$ ipython --no-banner

In [1]: import numpy as np

In [2]: from numpy import linalg as LA

In [3]: np.set_printoptions(suppress=True, linewidth=120)

In [4]: F = np.loadtxt("arr.csv", delimiter=",")

In [5]: F
Out[5]: 
array([[-0.06,  1.94, -1.93,  1.04],
       [ 0.03,  1.94, -2.14,  1.07],
       [-0.04,  1.88, -1.98,  0.97],
       [-0.21,  2.06, -1.96,  1.03],
       [ 0.17,  2.  , -2.  ,  1.02],
       [-0.12,  1.91, -1.96,  0.94],
       [ 0.  ,  2.  , -2.11,  1.02],
       [ 0.07,  2.04, -2.04,  1.12],
       [ 0.06,  2.07, -1.94,  1.36],
       [ 0.02,  2.01, -2.04,  0.99],
       [ 0.2 ,  1.97, -2.08,  0.96],
       [-0.12,  3.11, -1.93, -0.83],
       [-0.1 ,  2.9 , -1.99, -0.91],
       [ 0.05,  3.35, -1.84, -0.95],
       [-0.09,  2.81, -2.14, -0.97],
       [-0.04,  3.02, -2.04, -1.13],
       [-0.16,  2.91, -2.07, -1.05],
       [-0.05,  3.13, -1.9 , -1.03],
       [-0.04,  2.95, -1.95, -0.91],
       [-0.03,  2.95, -2.07, -0.96],
       [-0.07,  2.86, -2.03, -1.1 ],
       [ 0.06,  3.02, -2.05, -0.96],
       [-3.13, -3.04, -2.05,  0.01],
       [-3.08, -3.05, -1.98,  0.05],
       [-2.86, -3.09, -1.96, -0.07],
       [-3.  , -2.81, -2.03, -0.04],
       [-2.89, -2.89, -2.04, -0.03],
       [-2.91, -2.89, -1.81,  0.07],
       [-3.06, -3.01, -2.1 , -0.08],
       [-3.09, -2.98, -2.23,  0.07],
       [-2.99, -3.02, -1.96,  0.03],
       [-2.95, -3.12, -1.95, -0.06],
       [-3.  , -3.05, -2.05, -0.04]])

In [6]: t3 = np.stack([F, -1 * F, F[::-1]])

In [7]: print(np.round(LA.norm(t3, axis=(1, 2)), 2))
[22.29 22.29 22.29]

In [8]: t3.shape
Out[8]: (3, 33, 4)

In [9]: (t3 @ F.T).shape
Out[9]: (3, 33, 33)

In [10]: vec = np.array([0, 2, 2, 2])

In [11]: target = F @ vec

In [12]: np.round(LA.lstsq(F, target)[0], 2) + 0
Out[12]: array([0., 2., 2., 2.])

In [13]: rng = np.random.default_rng(724)

In [14]: target = target + 0.02 * rng.normal(size=33)

In [15]: target.round(2) + 0
Out[15]: 
array([  2.08,   1.72,   1.73,   2.28,   2.01,   1.78,   1.78,   2.25,   2.98,   1.93,   1.71,   0.68,   0.  ,   1.13,
        -0.56,  -0.31,  -0.43,   0.43,   0.18,  -0.18,  -0.55,   0.04, -10.16,  -9.96, -10.23,  -9.76,  -9.87,  -9.28,
       -10.38, -10.28,  -9.91, -10.28, -10.27])

In [16]: b, *_ = LA.lstsq(F, target)

In [17]: b.round()
Out[17]: array([-0.,  2.,  2.,  2.])

In [18]: [round(float(LA.norm(LA.solve(F.T @ F + lam * np.eye(4), F.T @ target))), 2) for lam in (0, 1, 10, 100)]
Out[18]: [3.46, 2.63, 2.31, 1.52]

In [19]: vec = np.array([1, 0, 0, 1])

In [20]: target = F @ vec

In [21]: b, lr = np.zeros(4), 1 / LA.norm(F, 2) ** 2

In [22]: for i in range(30):
    ...:     b -= lr * F.T @ (F @ b - target)
    ...:     if i % 10 == 0: print(i, round(LA.norm(F @ b - target), 2))
    ...: 
0 5.76
10 2.22
20 0.97

In [23]: round(float(LA.cond(F)), 2)
Out[23]: 32.73

In [24]: b.round(2)
Out[24]: array([0.62, 0.2 , 0.26, 1.02])

In [25]: B = np.c_[F[:, :1] @ np.array([[-1]]), np.array([1, 1, 0, 3, 1, 1, 0, 1, 2, 0, 0, 3, 1, 1, 1, 0, 1, 2, 3, 3, 2, 0, 2, 1, 1, 3, 0, 3, 0, 0, 3, 1, 0])]

In [26]: B
Out[26]: 
array([[ 0.06,  1.  ],
       [-0.03,  1.  ],
       [ 0.04,  0.  ],
       [ 0.21,  3.  ],
       [-0.17,  1.  ],
       [ 0.12,  1.  ],
       [ 0.  ,  0.  ],
       [-0.07,  1.  ],
       [-0.06,  2.  ],
       [-0.02,  0.  ],
       [-0.2 ,  0.  ],
       [ 0.12,  3.  ],
       [ 0.1 ,  1.  ],
       [-0.05,  1.  ],
       [ 0.09,  1.  ],
       [ 0.04,  0.  ],
       [ 0.16,  1.  ],
       [ 0.05,  2.  ],
       [ 0.04,  3.  ],
       [ 0.03,  3.  ],
       [ 0.07,  2.  ],
       [-0.06,  0.  ],
       [ 3.13,  2.  ],
       [ 3.08,  1.  ],
       [ 2.86,  1.  ],
       [ 3.  ,  3.  ],
       [ 2.89,  0.  ],
       [ 2.91,  3.  ],
       [ 3.06,  0.  ],
       [ 3.09,  0.  ],
       [ 2.99,  3.  ],
       [ 2.95,  1.  ],
       [ 3.  ,  0.  ]])

In [27]: np.round(LA.norm(B - F @ LA.lstsq(F, B)[0], axis=0), 2) + 0
Out[27]: array([0.  , 5.27])

In [28]: Ac = (F - F.mean(axis=0)) / F.std(axis=0)

In [29]: np.round(Ac.std(axis=0), 2)
Out[29]: array([1., 1., 1., 1.])

In [30]: b = LA.lstsq(np.delete(Ac, 1, axis=1), Ac[:, 1])[0]

In [31]: round(1 - np.var(Ac[:, 1] - np.delete(Ac, 1, axis=1) @ b), 2)
Out[31]: np.float64(1.0)

In [32]: A = np.load("out17.npy")

In [33]: A
Out[33]: 
array([[4., 0., 0., 3., 0., 3.],
       [0., 4., 3., 0., 3., 0.],
       [0., 3., 4., 0., 3., 0.],
       [3., 0., 0., 4., 0., 3.],
       [0., 3., 3., 0., 4., 0.],
       [3., 0., 0., 3., 0., 4.]])

In [34]: labels = rng.permutation(4)

In [35]: B = F[:, labels] * rng.choice([-1, 1], 4)

In [36]: B
Out[36]: 
array([[ 1.04, -0.06, -1.93, -1.94],
       [ 1.07,  0.03, -2.14, -1.94],
       [ 0.97, -0.04, -1.98, -1.88],
       [ 1.03, -0.21, -1.96, -2.06],
       [ 1.02,  0.17, -2.  , -2.  ],
       [ 0.94, -0.12, -1.96, -1.91],
       [ 1.02,  0.  , -2.11, -2.  ],
       [ 1.12,  0.07, -2.04, -2.04],
       [ 1.36,  0.06, -1.94, -2.07],
       [ 0.99,  0.02, -2.04, -2.01],
       [ 0.96,  0.2 , -2.08, -1.97],
       [-0.83, -0.12, -1.93, -3.11],
       [-0.91, -0.1 , -1.99, -2.9 ],
       [-0.95,  0.05, -1.84, -3.35],
       [-0.97, -0.09, -2.14, -2.81],
       [-1.13, -0.04, -2.04, -3.02],
       [-1.05, -0.16, -2.07, -2.91],
       [-1.03, -0.05, -1.9 , -3.13],
       [-0.91, -0.04, -1.95, -2.95],
       [-0.96, -0.03, -2.07, -2.95],
       [-1.1 , -0.07, -2.03, -2.86],
       [-0.96,  0.06, -2.05, -3.02],
       [ 0.01, -3.13, -2.05,  3.04],
       [ 0.05, -3.08, -1.98,  3.05],
       [-0.07, -2.86, -1.96,  3.09],
       [-0.04, -3.  , -2.03,  2.81],
       [-0.03, -2.89, -2.04,  2.89],
       [ 0.07, -2.91, -1.81,  2.89],
       [-0.08, -3.06, -2.1 ,  3.01],
       [ 0.07, -3.09, -2.23,  2.98],
       [ 0.03, -2.99, -1.96,  3.02],
       [-0.06, -2.95, -1.95,  3.12],
       [-0.04, -3.  , -2.05,  3.05]])

In [37]: Uu, _, Vh = LA.svd(F.T @ B)

In [38]: np.round(LA.lstsq(F, B)[0], 2) + 0
Out[38]: 
array([[ 0.,  1.,  0.,  0.],
       [ 0.,  0.,  0., -1.],
       [ 0.,  0.,  1.,  0.],
       [ 1.,  0.,  0.,  0.]])

In [39]: print(np.round(Uu @ Vh, 2) + 0)
[[ 0.  1.  0.  0.]
 [ 0.  0.  0. -1.]
 [ 0.  0.  1.  0.]
 [ 1.  0.  0.  0.]]
